>>> import numpy as np
>>> import numpy.linalg as la
>>> np.set_printoptions(precision=1, suppress=True, linewidth=140)
>>> def rnd(a):
...     return np.round(a, 1) + 0
... 
>>> F = np.loadtxt("run19.csv", delimiter=",")
>>> F
array([[-1.9,  1.2, -3.5, -1.2,  0. , -1.1, -0.5],
       [-1.9,  1.3, -2.9, -1.3, -0.3, -0.9, -1.5],
       [-1.7,  1.3, -2.8, -1. ,  0.2, -1.1, -0.8],
       [-1.9,  1. , -2.5, -1.1,  0.1, -1.2, -0.7],
       [-2.1,  1.2, -2.9, -0.5, -0.2, -0.6, -1.1],
       [-1.8,  1.6, -2.6, -1.2, -0.3, -1.3, -0.9],
       [-2.4,  1.3, -3.1, -0.5,  0. , -1.8, -0.8],
       [-2.2,  1. , -2.9, -1. , -0.1, -1.4, -1.3],
       [-1.9,  1.4, -3.2, -0.6, -0.2, -0.4, -0.9],
       [-2.4,  0.8, -3. , -1.1, -0.1, -0.9, -0.7],
       [-1.6,  1. , -3.2, -0.8,  0.3, -1.3, -0.7],
       [-2.1,  1.1, -3.3, -0.9,  0.2, -0.7, -0.7],
       [-2.3,  0.9, -2.9, -0.9, -0.4, -0.7, -1.2],
       [ 2.9,  3.3, -1.6,  2.1, -1.5, -1.4,  2.2],
       [ 3.4,  3.5, -1.8,  1.7, -1.8, -0.7,  2.1],
       [ 2.9,  3.4, -1.9,  2. , -2. , -1. ,  2.6],
       [ 2.7,  3.2, -2.2,  1.6, -1.8, -1.2,  1.6],
       [ 3.3,  2.8, -1.6,  2. , -2. , -1.5,  2.1],
       [ 2.5,  2.9, -2.6,  2.1, -1.7, -1.1,  1.9],
       [ 2.9,  2.7, -2.2,  2. , -2.2, -1. ,  2.4],
       [ 2.8,  2.8, -2.1,  1.8, -2. , -0.8,  2.3],
       [ 2.9,  2.8, -2.1,  1.8, -1.8, -1.1,  2.5],
       [ 3. ,  3.2, -1.9,  2.2, -1.6, -1. ,  2. ],
       [ 2.8,  3.2, -1.9,  2.4, -2.3, -1.2,  2.4],
       [ 2.9,  3. , -2.3,  1.9, -2.1, -0.8,  2.5],
       [ 2.7,  2.7, -1.8,  2.1, -2.2, -0.8,  1.7],
       [-2.2,  2.7,  0.1, -1.6, -2.9,  0.3,  1.9],
       [-1.5,  2.7,  0.2, -0.9, -3.1, -0.3,  1.8],
       [-2.1,  2.8,  0. , -0.4, -3.3,  0.1,  1.6],
       [-2.3,  3. ,  0.2, -0.6, -3.3, -0.4,  1.8],
       [-1.7,  2.3,  0. , -0.8, -3.2, -0.1,  1.8],
       [-1.7,  3.3,  0.2, -1.7, -3.4, -0.1,  2.4],
       [-2.1,  2.9,  0. , -0.9, -2.8,  0.2,  2.3],
       [-1.8,  3.3, -0.5, -0.8, -3.2,  0.2,  1.6],
       [-1.6,  2.9, -0.2, -0.9, -3.2,  0. ,  1.9],
       [-2.2,  3.3,  0.1, -1. , -3.2, -0.3,  2.1],
       [-2.1,  2.9, -0.1, -0.8, -3.4, -0.5,  1.6],
       [-2.2,  2.8,  0. , -1. , -2.7, -0.2,  1.9],
       [-1.8,  2.8, -0.1, -0.7, -3.2, -0.2,  2.4]])
>>> D = la.norm(F[:, None] - F[None], axis=-1)
>>> D.mean(axis=1).argmax()
np.int64(14)
>>> D[34].round(6).argsort(kind="stable")[:4]
array([34, 27, 38, 33])
>>> rnd(D[:5, :5])
array([[0. , 1.2, 0.8, 1.1, 1.2],
       [1.2, 0. , 1. , 1.1, 1. ],
       [0.8, 1. , 0. , 0.5, 1. ],
       [1.1, 1.1, 0.5, 0. , 1.1],
       [1.2, 1. , 1. , 1.1, 0. ]])
>>> D.shape
(39, 39)
>>> rnd(la.norm(F - F.mean(axis=0), axis=1))
array([3.8, 3.9, 3.5, 3.6, 3.6, 3.4, 3.9, 4.1, 3.5, 3.9, 3.7, 3.9, 3.9, 4.2, 4.4, 4.3, 3.6, 4.4, 3.8, 4.1, 3.9, 4. , 4.2, 4.3, 4.1, 3.8,
       3.5, 2.9, 3.1, 3.4, 2.9, 3.8, 3.2, 2.9, 2.9, 3.5, 3.1, 3.1, 3.1])
>>> vec = np.array([0, 0, 1, -1, 0, 1, -2])
>>> rnd((F * vec).sum(axis=1))
array([ -2.4,   0.5,  -1.3,  -1.2,  -0.8,  -0.9,  -2.8,  -0.7,  -1.2,  -1.4,  -2.3,  -1.7,  -0.3,  -9.5,  -8.4, -10.1,  -8.2,  -9.3,  -9.6,
       -10. ,  -9.3, -10. ,  -9.1, -10.3, -10. ,  -8.1,  -1.8,  -2.8,  -2.7,  -3.2,  -2.9,  -3. ,  -3.5,  -2.7,  -3.1,  -3.4,  -3. ,  -3. ,
        -4.4])
>>> B = np.c_[F[:, :3] @ np.array([[1, 2, 0], [2, 0, 2], [1, 1, 2]]), np.array([0, 7, 2, 7, 4, 0, 7, 7, 8, 7, 7, 4, 2, 1, 2, 3, 5, 2, 5, 6, 2, 7, 8, 7, 7, 9, 8, 8, 1, 6, 9, 3, 2, 7, 3, 3, 5, 1, 0])]
>>> rnd(B)
array([[-3. , -7.3, -4.6,  0. ],
       [-2.2, -6.7, -3.2,  7. ],
       [-1.9, -6.2, -3. ,  2. ],
       [-2.4, -6.3, -3. ,  7. ],
       [-2.6, -7.1, -3.4,  4. ],
       [-1.2, -6.2, -2. ,  0. ],
       [-2.9, -7.9, -3.6,  7. ],
       [-3.1, -7.3, -3.8,  7. ],
       [-2.3, -7. , -3.6,  8. ],
       [-3.8, -7.8, -4.4,  7. ],
       [-2.8, -6.4, -4.4,  7. ],
       [-3.2, -7.5, -4.4,  4. ],
       [-3.4, -7.5, -4. ,  2. ],
       [ 7.9,  4.2,  3.4,  1. ],
       [ 8.6,  5. ,  3.4,  2. ],
       [ 7.8,  3.9,  3. ,  3. ],
       [ 6.9,  3.2,  2. ,  5. ],
       [ 7.3,  5. ,  2.4,  2. ],
       [ 5.7,  2.4,  0.6,  5. ],
       [ 6.1,  3.6,  1. ,  6. ],
       [ 6.3,  3.5,  1.4,  2. ],
       [ 6.4,  3.7,  1.4,  7. ],
       [ 7.5,  4.1,  2.6,  8. ],
       [ 7.3,  3.7,  2.6,  7. ],
       [ 6.6,  3.5,  1.4,  7. ],
       [ 6.3,  3.6,  1.8,  9. ],
       [ 3.3, -4.3,  5.6,  8. ],
       [ 4.1, -2.8,  5.8,  8. ],
       [ 3.5, -4.2,  5.6,  1. ],
       [ 3.9, -4.4,  6.4,  6. ],
       [ 2.9, -3.4,  4.6,  9. ],
       [ 5.1, -3.2,  7. ,  3. ],
       [ 3.7, -4.2,  5.8,  2. ],
       [ 4.3, -4.1,  5.6,  7. ],
       [ 4. , -3.4,  5.4,  3. ],
       [ 4.5, -4.3,  6.8,  3. ],
       [ 3.6, -4.3,  5.6,  5. ],
       [ 3.4, -4.4,  5.6,  1. ],
       [ 3.7, -3.7,  5.4,  0. ]])
>>> rnd(la.norm(la.qr(F)[0].T @ B, axis=0) ** 2 / ((B ** 2).sum(axis=0) + 1e-12))
array([1. , 1. , 1. , 0.8])
>>> rnd(la.norm(B - F @ la.lstsq(F, B)[0], axis=0))
array([ 0. ,  0. ,  0. , 16.4])
>>> la.matrix_rank(np.c_[F, B])
np.int64(8)
>>> mat = np.loadtxt("out1.csv", delimiter=",")
>>> rnd(mat)
array([[ 2.1, 10.6,  6.2, 10.3,  5.5,  7.1,  5. , 11.8],
       [ 2.6, 11.5,  6.1, 10.6,  5.8,  7.6,  4.9, 11.8],
       [-0.5,  7.2,  7.9,  6.1,  4.7,  4.5,  3.3,  9.2],
       [ 3.6, 13.2,  6.7,  9.7,  6.6,  8.6,  3.7, 10.7],
       [-3.4,  3.9, 11.2, -1.6,  4.3,  1.6, -0.7,  4. ],
       [-4.1,  2.8, 11.5, -2.5,  3.9,  0.9, -0.9,  3.5],
       [ 2.7, 11. ,  4.6, 14. ,  5.3,  7.7,  7.3, 14.5],
       [-2.6,  4.6,  9.7,  1.8,  4.1,  2.4,  1.4,  6.5],
       [-2.1,  4.9,  8.5,  4.5,  3.9,  2.9,  3.1,  8.6],
       [ 3.3, 12. ,  4.8, 13.6,  5.7,  8.3,  6.7, 14. ],
       [-2.1,  5.3,  9.6,  2.1,  4.4,  2.9,  1.3,  6.5],
       [ 1.5,  9.7,  6.3, 10.1,  5.2,  6.5,  5.2, 11.8],
       [ 7.3, 18.8,  5.6, 12.8,  8.4, 12.3,  3.9, 11.9],
       [-1.5,  5.4,  7.3,  7.2,  3.8,  3.5,  4.7, 10.5],
       [ 3.7, 13.3,  6.5, 10.1,  6.6,  8.7,  4. , 11. ],
       [-1.7,  5. ,  7.3,  7.3,  3.7,  3.3,  4.9, 10.7],
       [ 1.1,  9.2,  6.5,  9.5,  5.1,  6.1,  5. , 11.5],
       [-5.3,  1.1, 12. , -3.9,  3.4, -0.3, -1.3,  2.9],
       [-0.5,  7.2,  8.2,  5.4,  4.8,  4.5,  2.9,  8.7],
       [ 2.2, 10.5,  5.4, 12.2,  5.3,  7.2,  6.3, 13.2],
       [-2.4,  4.9, 10. ,  1. ,  4.3,  2.6,  0.7,  5.8]])
>>> Z = mat[[20, 12]].astype(float)
>>> for _ in range(7):
...     labels = la.norm(mat[:, None] - Z, axis=-1).argmin(axis=1)
...     Z = np.array([mat[labels == j].mean(axis=0) for j in range(2)])
... 
>>> labels
array([1, 1, 0, 1, 0, 0, 1, 0, 0, 1, 0, 1, 1, 0, 1, 0, 1, 0, 0, 1, 0])
>>> rnd(Z[1] - Z[0])
array([ 5.4,  7.2, -3.5,  8.8,  1.8,  5.4,  3.5,  5.2])
>>> Xs = mat - mat.mean(axis=1)
Traceback (most recent call last):
  File "<python-input-25>", line 1, in <module>
    Xs = mat - mat.mean(axis=1)
         ~~~~^~~~~~~~~~~~~~~~~~
ValueError: operands could not be broadcast together with shapes (21,8) (21,) 
>>> Xs = mat - mat.mean(axis=0)
>>> U, sigma, vt = la.svd(Xs, full_matrices=False)
>>> rnd(vt[0] * np.sign(vt[0, np.abs(vt[0]).argmax()]))
array([ 0.3,  0.4, -0.2,  0.6,  0.1,  0.3,  0.2,  0.4])
>>> (np.sign(U[:, 0]) == np.sign(U[0, 0])).astype(int)
array([1, 1, 0, 1, 0, 0, 1, 0, 0, 1, 0, 1, 1, 0, 1, 0, 1, 0, 0, 1, 0])
>>> rnd(Xs.mean(axis=0))
array([0., 0., 0., 0., 0., 0., 0., 0.])
>>> np.searchsorted(np.cumsum(sigma ** 2) / (sigma ** 2).sum(), 0.9) + 1
np.int64(1)
>>> rnd(sigma)
array([41.1, 12.5,  0. ,  0. ,  0. ,  0. ,  0. ,  0. ])
>>> rnd(sigma ** 2 / (sigma ** 2).sum())
array([0.9, 0.1, 0. , 0. , 0. , 0. , 0. , 0. ])
